In [1]: import numpy as np

In [2]: np.set_printoptions(precision=4, suppress=True, linewidth=140, sign=" ")

In [3]: F = np.load("out14.npy")

In [4]: F
Out[4]: 
array([[ 0,  1, -1,  5,  1,  1,  0,  0,  0, -1],
       [-1,  0, -2, -2, -2,  4,  1, -3,  6, -4],
       [ 1,  2,  0,  3, -4,  2,  1,  3, -3,  5],
       [-5,  2, -3,  0,  1,  4,  3,  1, -2, -2],
       [-1,  2,  4, -1,  0,  1,  0,  0, -4, -3],
       [-1, -4, -2, -4, -1,  0,  1,  0, -3,  4],
       [ 0, -1, -1, -3,  0, -1,  0,  0, -2,  0],
       [ 0,  3, -3, -1,  0,  0,  0,  0,  0,  1],
       [ 0, -6,  3,  2,  4,  3,  2,  0,  0,  3],
       [ 1,  4, -5,  2,  3, -4,  0, -1, -3,  0]])

In [5]: vec = np.array([5, 4, 3, -3, 5, 5, 3, 0, -5, 2])

In [6]: np.round(np.linalg.eigvals(F).real, 4) + 0
Out[6]: array([ 0.,  0.,  0.,  0.,  0.,  0.,  0.,  0.,  0.,  0.])

In [7]: np.linalg.svd(F, compute_uv=False)
Out[7]: array([ 11.8889,  11.8889,   9.1667,   9.1667,   7.8931,   7.8931,   2.388 ,   2.388 ,   0.7881,   0.7881])

In [8]: Q = np.linalg.solve(np.eye(10) - F, np.eye(10) + F)

In [9]: np.round(Q @ Q.T, 4) + 0
Out[9]: 
array([[ 1.,  0.,  0.,  0.,  0.,  0.,  0.,  0.,  0.,  0.],
       [ 0.,  1.,  0.,  0.,  0.,  0.,  0.,  0.,  0.,  0.],
       [ 0.,  0.,  1.,  0.,  0.,  0.,  0.,  0.,  0.,  0.],
       [ 0.,  0.,  0.,  1.,  0.,  0.,  0.,  0.,  0.,  0.],
       [ 0.,  0.,  0.,  0.,  1.,  0.,  0.,  0.,  0.,  0.],
       [ 0.,  0.,  0.,  0.,  0.,  1.,  0.,  0.,  0.,  0.],
       [ 0.,  0.,  0.,  0.,  0.,  0.,  1.,  0.,  0.,  0.],
       [ 0.,  0.,  0.,  0.,  0.,  0.,  0.,  1.,  0.,  0.],
       [ 0.,  0.,  0.,  0.,  0.,  0.,  0.,  0.,  1.,  0.],
       [ 0.,  0.,  0.,  0.,  0.,  0.,  0.,  0.,  0.,  1.]])

In [10]: vec = np.array([1, -1, -1, 1, -1, 1, -3, -3, 0, 3])

In [11]: target = F @ vec

In [12]: coef, lr = np.zeros(10), 1 / np.linalg.norm(F, 2) ** 2

In [13]: for i in range(50):
    ...:     coef -= lr * F.T @ (F @ coef - target)
    ...:     if i % 10 == 0: print(i, round(np.linalg.norm(F @ coef - target), 4))
    ...: 
0 14.5426
10 4.8365
20 3.8035
30 3.1932
40 2.828

In [14]: coef
Out[14]: array([ 2.063 , -1.1813, -0.9996,  0.787 , -1.125 ,  0.2215, -0.618 , -1.6243,  0.3169,  2.1827])

In [15]: Q, r_ = np.linalg.qr(F)

In [16]: np.allclose(r_.T @ r_, F.T @ F)
Out[16]: True

In [17]: np.round(Q @ r_, 4) + 0
Out[17]: 
array([[ 0.,  1., -1.,  5.,  1.,  1.,  0.,  0.,  0., -1.],
       [-1.,  0., -2., -2., -2.,  4.,  1., -3.,  6., -4.],
       [ 1.,  2.,  0.,  3., -4.,  2.,  1.,  3., -3.,  5.],
       [-5.,  2., -3.,  0.,  1.,  4.,  3.,  1., -2., -2.],
       [-1.,  2.,  4., -1.,  0.,  1.,  0.,  0., -4., -3.],
       [-1., -4., -2., -4., -1.,  0.,  1.,  0., -3.,  4.],
       [ 0., -1., -1., -3.,  0., -1.,  0.,  0., -2.,  0.],
       [ 0.,  3., -3., -1.,  0.,  0.,  0.,  0.,  0.,  1.],
       [ 0., -6.,  3.,  2.,  4.,  3.,  2.,  0.,  0.,  3.],
       [ 1.,  4., -5.,  2.,  3., -4.,  0., -1., -3.,  0.]])

In [18]: np.abs(np.diag(r_))
Out[18]: array([ 5.4772,  9.5324,  7.7549,  7.8358,  6.2178,  4.0854,  1.6901,  2.333 ,  4.1108,  2.0065])

In [19]: np.round(Q.T @ Q, 4) + 0
Out[19]: 
array([[ 1.,  0.,  0.,  0.,  0.,  0.,  0.,  0.,  0.,  0.],
       [ 0.,  1.,  0.,  0.,  0.,  0.,  0.,  0.,  0.,  0.],
       [ 0.,  0.,  1.,  0.,  0.,  0.,  0.,  0.,  0.,  0.],
       [ 0.,  0.,  0.,  1.,  0.,  0.,  0.,  0.,  0.,  0.],
       [ 0.,  0.,  0.,  0.,  1.,  0.,  0.,  0.,  0.,  0.],
       [ 0.,  0.,  0.,  0.,  0.,  1.,  0.,  0.,  0.,  0.],
       [ 0.,  0.,  0.,  0.,  0.,  0.,  1.,  0.,  0.,  0.],
       [ 0.,  0.,  0.,  0.,  0.,  0.,  0.,  1.,  0.,  0.],
       [ 0.,  0.,  0.,  0.,  0.,  0.,  0.,  0.,  1.,  0.],
       [ 0.,  0.,  0.,  0.,  0.,  0.,  0.,  0.,  0.,  1.]])
